$ python3 -q
>>> import numpy as np
>>> import numpy.linalg as la
>>> np.set_printoptions(precision=2, suppress=True, linewidth=140)
>>> rnd = lambda a: np.round(a, 2) + 0
>>> m1 = np.array([[-2, 1, 0], [-3, -2, -2], [-3, -2, -3]])
>>> m1[1] = m1[2]
>>> m1
array([[-2,  1,  0],
       [-3, -2, -3],
       [-3, -2, -3]])
>>> th = np.radians(30)
>>> R = np.eye(3)
>>> R[2, 2] = R[0, 0] = np.cos(th)
>>> R[2, 0], R[0, 2] = -np.sin(th), np.sin(th)
>>> rnd(R)
array([[ 0.87,  0.  ,  0.5 ],
       [ 0.  ,  1.  ,  0.  ],
       [-0.5 ,  0.  ,  0.87]])
>>> Y = m1 @ R.T
>>> np.allclose(la.norm(m1, axis=1), la.norm(Y, axis=1))
True
>>> np.allclose(m1 @ m1.T, Y @ Y.T)
True
>>> rnd(la.det(R)), rnd(np.trace(R))
(np.float64(1.0), np.float64(2.73))
>>> rnd(la.svd(m1, compute_uv=False)), rnd(la.svd(Y, compute_uv=False))
(array([6.69, 2.05, 0.  ]), array([6.69, 2.05, 0.  ]))
>>> def softmax(z):
...     e = np.exp(z - z.max(axis=-1, keepdims=True))
...     return e / e.sum(axis=-1, keepdims=True)
... 
>>> softmax(m1).sum(axis=1)
array([1., 1., 1.])
>>> rnd(softmax(m1[1]))
array([0.21, 0.58, 0.21])
>>> rnd(softmax(10 * m1[1]))
array([0., 1., 0.])
>>> rnd(softmax(m1[1] + 2))
array([0.21, 0.58, 0.21])
>>> scores = m1 @ m1.T / np.sqrt(3)
>>> rnd(softmax(scores + np.triu(np.full(scores.shape, -np.inf), 1)))
array([[1. , 0. , 0. ],
       [0. , 1. , 0. ],
       [0. , 0.5, 0.5]])
>>> softmax(scores).round(6).argmax(axis=1)
array([0, 1, 1])
>>> J = np.load("case1.npy")
>>> J
array([[-3, -3, -3],
       [-3, -6, -6],
       [-3, -6, -9]])
>>> # equal to its transpose
>>> rnd(la.det(J[::-1]))
np.float64(27.0)
>>> rnd(la.eigvals(J))
array([-15.15,  -1.93,  -0.92])
>>> np.einsum("ii->", J)
np.int64(-18)
>>> np.einsum("ij,ji->", J, J)
np.int64(234)
>>> vals, V = la.eig(J)
>>> rnd(np.sort(la.eigvals(J.T)))
array([-15.15,  -1.93,  -0.92])
>>> rnd(np.sort(la.eigvals(J @ J)))
array([  0.85,   3.72, 229.42])
>>> rnd(J @ V[:, 0] - vals[0] * V[:, 0])
array([0., 0., 0.])
>>> rnd(np.prod(vals))
np.float64(-27.0)
>>> rng = np.random.default_rng(89963)
>>> lab = rng.permutation(3)
>>> Y = J[:, lab] * rng.choice([-1, 1], 3)
>>> Y
array([[ 3, -3,  3],
       [ 6, -6,  3],
       [ 9, -6,  3]])
>>> left, _, VT = la.svd(J.T @ Y)
>>> rnd(la.lstsq(J, Y)[0])
array([[ 0.,  0., -1.],
       [ 0.,  1.,  0.],
       [-1.,  0.,  0.]])
>>> W0 = np.array([[0, 0, -1], [-2, 2, 2], [2, -1, 0]])
>>> W0[-1] = W0[0] + -3 * W0[1]
>>> W0
array([[ 0,  0, -1],
       [-2,  2,  2],
       [ 6, -6, -7]])
>>> # rank 2
>>> lab = rng.permutation(3)
>>> lab
array([1, 0, 2])
>>> Y = W0[lab][:, lab]
>>> np.trace(Y)
np.int64(-5)
>>> rnd(np.sort(np.abs(la.eigvals(Y))))
array([0., 1., 4.])
>>> Y
array([[ 2, -2,  2],
       [ 0,  0, -1],
       [-6,  6, -7]])
